$ python3 -q
>>> import numpy as np
>>> np.set_printoptions(precision=4, suppress=True, linewidth=120)
>>> K = np.loadtxt("layer15.csv", delimiter=",")
>>> print(K)
[[-27.0169   6.0245  64.154   15.0262 -27.8602]
 [-19.1583   6.9872  46.8999  -9.043   -9.9729]
 [-14.1984  17.3174  43.1661 -12.901   -4.1733]
 [-16.1197  -2.1056  40.1008   7.9559 -15.9857]
 [-27.8501  10.0854  49.0835  24.1107 -33.9213]
 [-22.9337  -1.0821  39.8037  15.9905 -25.9817]]
>>> print(np.linalg.cond(K) > 100)
True
>>> print(np.argsort(-np.linalg.norm(K, axis=0).round(6), kind="stable")[:3])
[2 4 0]
>>> print([round(float(x), 4) for x in np.linalg.svd(K, compute_uv=False)[:3]])
[140.6365, 38.7811, 13.0077]
>>> vec = np.array([0, 1, 1, 3, -3])
>>> print(K @ (2 * vec))
[397.6754 113.3536  68.6008 219.64   466.5298 329.2764]
>>> print(np.linalg.norm(K @ vec) <= np.linalg.norm(K, 2) * np.linalg.norm(vec) + 1e-9)
True
>>> print(K * vec)
[[ -0.       6.0245  64.154   45.0786  83.5806]
 [ -0.       6.9872  46.8999 -27.129   29.9187]
 [ -0.      17.3174  43.1661 -38.703   12.5199]
 [ -0.      -2.1056  40.1008  23.8677  47.9571]
 [ -0.      10.0854  49.0835  72.3321 101.7639]
 [ -0.      -1.0821  39.8037  47.9715  77.9451]]
>>> def softmax(z):
...     e = np.exp(z - z.max(axis=-1, keepdims=True))
...     return e / e.sum(axis=-1, keepdims=True)
... 
>>> print(softmax(K).sum(axis=1))
[1. 1. 1. 1. 1. 1.]
>>> print(np.round(softmax(K[3]), 4) + 0)
[0. 0. 1. 0. 0.]
>>> print(np.round(softmax(10 * K[3]), 4) + 0)
[0. 0. 1. 0. 0.]
>>> att = K @ K.T / np.sqrt(5)
>>> print(softmax(att)[3] @ K)
[-27.0169   6.0245  64.154   15.0262 -27.8602]
>>> print(softmax(att).round(6).argmax(axis=1))
[0 0 0 0 0 0]
>>> print(np.round(softmax(att + np.triu(np.full(att.shape, -np.inf), 1)), 4) + 0)
[[1. 0. 0. 0. 0. 0.]
 [1. 0. 0. 0. 0. 0.]
 [1. 0. 0. 0. 0. 0.]
 [1. 0. 0. 0. 0. 0.]
 [1. 0. 0. 0. 0. 0.]
 [1. 0. 0. 0. 0. 0.]]
>>> Y = np.array([[4, 4, 7, -4], [9, -5, 5, -9]])
>>> W0 = Y.T @ Y
>>> print(W0)
[[ 97 -29  73 -97]
 [-29  41   3  29]
 [ 73   3  74 -73]
 [-97  29 -73  97]]
>>> rng = np.random.default_rng(606612)
>>> Y = W0 + rng.integers(-2, 3, (4, 2)) @ rng.integers(-2, 3, (2, 4))
>>> print(Y)
[[ 96 -27  71 -97]
 [-31  45  -1  29]
 [ 74   1  76 -73]
 [-95  33 -73  93]]
>>> print(np.linalg.matrix_rank(Y - W0, tol=1e-8))
2
>>> print(np.round(softmax(10 * Y[0]), 4) + 0)
[1. 0. 0. 0.]
>>> print(np.round(softmax(Y[0]), 4) + 0)
[1. 0. 0. 0.]
>>> att = Y @ Y.T / np.sqrt(4)
>>> print(softmax(att + np.triu(np.full(att.shape, -np.inf), 1)))
[[1. 0. 0. 0.]
 [0. 1. 0. 0.]
 [1. 0. 0. 0.]
 [0. 0. 0. 1.]]
>>> print(softmax(att))
[[1. 0. 0. 0.]
 [0. 0. 0. 1.]
 [1. 0. 0. 0.]
 [0. 0. 0. 1.]]
>>> print(np.allclose(W0 @ W0.T, W0.T @ W0))
True
>>> print(np.allclose(W0, W0.T))
True
>>> print(round(np.abs(np.linalg.eigvals(W0)).max(), 4))
258.7845
>>> print((W0 + W0.T) / 2)
[[ 97. -29.  73. -97.]
 [-29.  41.   3.  29.]
 [ 73.   3.  74. -73.]
 [-97.  29. -73.  97.]]
>>> w, V = np.linalg.eigh(W0)
>>> print(np.linalg.eigvalsh(W0 + 2 * np.eye(4)))
[  2.       2.      52.2155 260.7845]
>>> print(np.round(V.T @ V, 4) + 0)
[[1. 0. 0. 0.]
 [0. 1. 0. 0.]
 [0. 0. 1. 0.]
 [0. 0. 0. 1.]]
>>> print(np.abs(V[:, -1]))
[0.6105 0.156  0.4798 0.6105]
>>> print(np.unique(w.round(6) + 0, return_counts=True)[1])
[2 1 1]
>>> print(w.round(4) + 0)
[  0.       0.      50.2155 258.7845]
>>> print((w > 1e-8).sum(), (w < -1e-8).sum())
2 0
>>> print(np.linalg.cond(W0) > 100)
True
>>> A = np.array([[-2, 0, 1, 2, -1, 3],
...     [0, -1, -3, -1, 1, 2],
...     [3, 3, 0, 2, -2, 1],
...     [0, 0, 0, 3, 1, 2]])
>>> print(A)
[[-2  0  1  2 -1  3]
 [ 0 -1 -3 -1  1  2]
 [ 3  3  0  2 -2  1]
 [ 0  0  0  3  1  2]]
>>> Y = np.array([[-4, -4, -2],
...     [-3, 4, -2],
...     [-2, -4, 5],
...     [2, -2, 3],
...     [5, -3, 1],
...     [-2, 0, -4]])
>>> print(np.einsum("ik,kj->ij", A, Y))
[[ -1   3   2]
 [  8   7 -23]
 [-29   2 -12]
 [  7  -9   2]]
>>> print(np.einsum("ij->j", A))
[ 1  2 -2  6 -1  8]
>>> print(np.linalg.matrix_rank(np.vstack([A, Y.T])))
6
>>> print(A @ Y)
[[ -1   3   2]
 [  8   7 -23]
 [-29   2 -12]
 [  7  -9   2]]
>>> print(np.vstack([A, Y.T]).shape)
(7, 6)
>>> print(Y.T @ A.T)
[[ -1   8 -29   7]
 [  3   7   2  -9]
 [  2 -23 -12   2]]
